In [1]: import numpy as np

In [2]: np.set_printoptions(suppress=True, linewidth=120)

In [3]: rnd = lambda a: np.round(a, 3) + 0

In [4]: m1 = np.loadtxt("mat.csv", delimiter=",")

In [5]: print(m1)
[[-3.315  1.812  3.275]
 [ 3.745 -0.639 -3.251]
 [ 1.399  4.544  1.549]
 [ 3.68   2.776  1.938]
 [-1.463  1.4    4.572]
 [-4.179  2.609  0.853]
 [-2.218  1.152 -4.33 ]
 [-2.032  2.437  3.864]
 [-2.406  2.888  3.297]
 [-2.375  4.23  -1.21 ]
 [ 3.797 -1.498 -2.887]
 [ 0.205 -4.51   2.149]
 [-1.629 -4.295 -1.973]
 [ 0.696  0.497  4.926]
 [ 2.975  2.202 -3.362]
 [ 2.161 -2.447  3.787]
 [ 1.734  3.977  2.486]
 [ 2.474  1.972  3.872]
 [-0.237  3.126 -3.895]
 [ 2.734 -2.378  3.445]
 [-4.623 -0.09  -1.903]]

In [6]: basis = m1[[3, 18]].astype(float)

In [7]: for _ in range(3):
   ...:     lab = np.linalg.norm(m1[:, None] - basis, axis=-1).argmin(axis=1)
   ...:     basis = np.array([m1[lab == j].mean(axis=0) for j in range(2)])
   ...: 

In [8]: print(lab)
[0 1 0 0 0 1 1 0 0 1 1 0 1 0 1 0 0 0 1 0 1]

In [9]: print(np.bincount(lab))
[12  9]

In [10]: left, sv, vt = np.linalg.svd(m1, full_matrices=False)

In [11]: print(rnd(left.T @ left))
[[1. 0. 0.]
 [0. 1. 0.]
 [0. 0. 1.]]

In [12]: print(rnd(np.abs(vt[0])))
[0.118 0.394 0.912]

In [13]: print(rnd(np.cumsum(sv ** 2) / np.sum(sv ** 2)))
[0.427 0.753 1.   ]

In [14]: print(np.abs(left[:, 0]).round(6).argmax())
4

In [15]: print(rnd(np.sqrt((sv ** 2).sum())), rnd(np.linalg.norm(m1)))
22.913 22.913

In [16]: print(rnd(left.T @ m1 @ vt.T))
[[14.969  0.     0.   ]
 [ 0.    13.084  0.   ]
 [ 0.     0.    11.389]]

In [17]: J = np.load("x.npy")

In [18]: print(J)
[[-3 -2 -1  0  1  2]
 [ 3  4  5  6  7  8]
 [ 9 10 11 12 13 14]]

In [19]: # rows and columns are dependent

In [20]: A2 = np.array([[2, -3], [-3, 2], [-2, -2], [-3, 1], [1, -2], [-1, 0]])

In [21]: print(np.vstack([J, A2.T]).shape)
(5, 6)

In [22]: print(J @ A2)
[[  1   5]
 [-35 -19]
 [-71 -43]]

In [23]: print(np.linalg.matrix_rank(J @ A2))
2

In [24]: print(np.einsum("ij,ij->i", J, J))
[ 19 199 811]

In [25]: print(np.einsum("ik,kj->ij", J, A2))
[[  1   5]
 [-35 -19]
 [-71 -43]]
